>>> import numpy as np
>>> np.set_printoptions(precision=2, suppress=True, linewidth=140, floatmode="fixed")
>>> def rnd(a):
...     return np.round(a, 2) + 0
... 
>>> A = np.load("data.npy")
>>> A
array([[ 1,  0,  0,  0,  3],
       [ 5,  2,  3,  0,  8],
       [ 1,  0,  0,  0,  3],
       [ 1,  0,  0,  0,  3],
       [ 5,  2,  3,  0,  8],
       [ 5,  2,  3,  0,  8],
       [ 9,  4,  9,  3, 13],
       [ 9,  4,  9,  3, 13],
       [ 5,  2,  3,  0,  8],
       [ 9,  4,  9,  3, 13],
       [ 9,  4,  9,  3, 13],
       [ 5,  2,  3,  0,  8],
       [ 1,  0,  0,  0,  3],
       [ 9,  4,  9,  3, 13],
       [ 1,  0,  0,  0,  3]])
>>> np.linalg.matrix_rank(A)
np.int64(3)
>>> np.diff(A, axis=0)
array([[  4,   2,   3,   0,   5],
       [ -4,  -2,  -3,   0,  -5],
       [  0,   0,   0,   0,   0],
       [  4,   2,   3,   0,   5],
       [  0,   0,   0,   0,   0],
       [  4,   2,   6,   3,   5],
       [  0,   0,   0,   0,   0],
       [ -4,  -2,  -6,  -3,  -5],
       [  4,   2,   6,   3,   5],
       [  0,   0,   0,   0,   0],
       [ -4,  -2,  -6,  -3,  -5],
       [ -4,  -2,  -3,   0,  -5],
       [  8,   4,   9,   3,  10],
       [ -8,  -4,  -9,  -3, -10]])
>>> A.shape
(15, 5)
>>> rnd(np.linalg.norm(A))
np.float64(48.37)
>>> print(np.abs(A).max())
13
>>> np.count_nonzero(A)
np.int64(55)
>>> A.sum(axis=1)
array([ 4, 18,  4,  4, 18, 18, 38, 38, 18, 38, 38, 18,  4, 38,  4])
>>> rnd(np.linalg.svd(A, compute_uv=False))
array([47.93,  6.24,  1.84,  0.00,  0.00])
>>> A - A[0]
array([[ 0,  0,  0,  0,  0],
       [ 4,  2,  3,  0,  5],
       [ 0,  0,  0,  0,  0],
       [ 0,  0,  0,  0,  0],
       [ 4,  2,  3,  0,  5],
       [ 4,  2,  3,  0,  5],
       [ 8,  4,  9,  3, 10],
       [ 8,  4,  9,  3, 10],
       [ 4,  2,  3,  0,  5],
       [ 8,  4,  9,  3, 10],
       [ 8,  4,  9,  3, 10],
       [ 4,  2,  3,  0,  5],
       [ 0,  0,  0,  0,  0],
       [ 8,  4,  9,  3, 10],
       [ 0,  0,  0,  0,  0]])
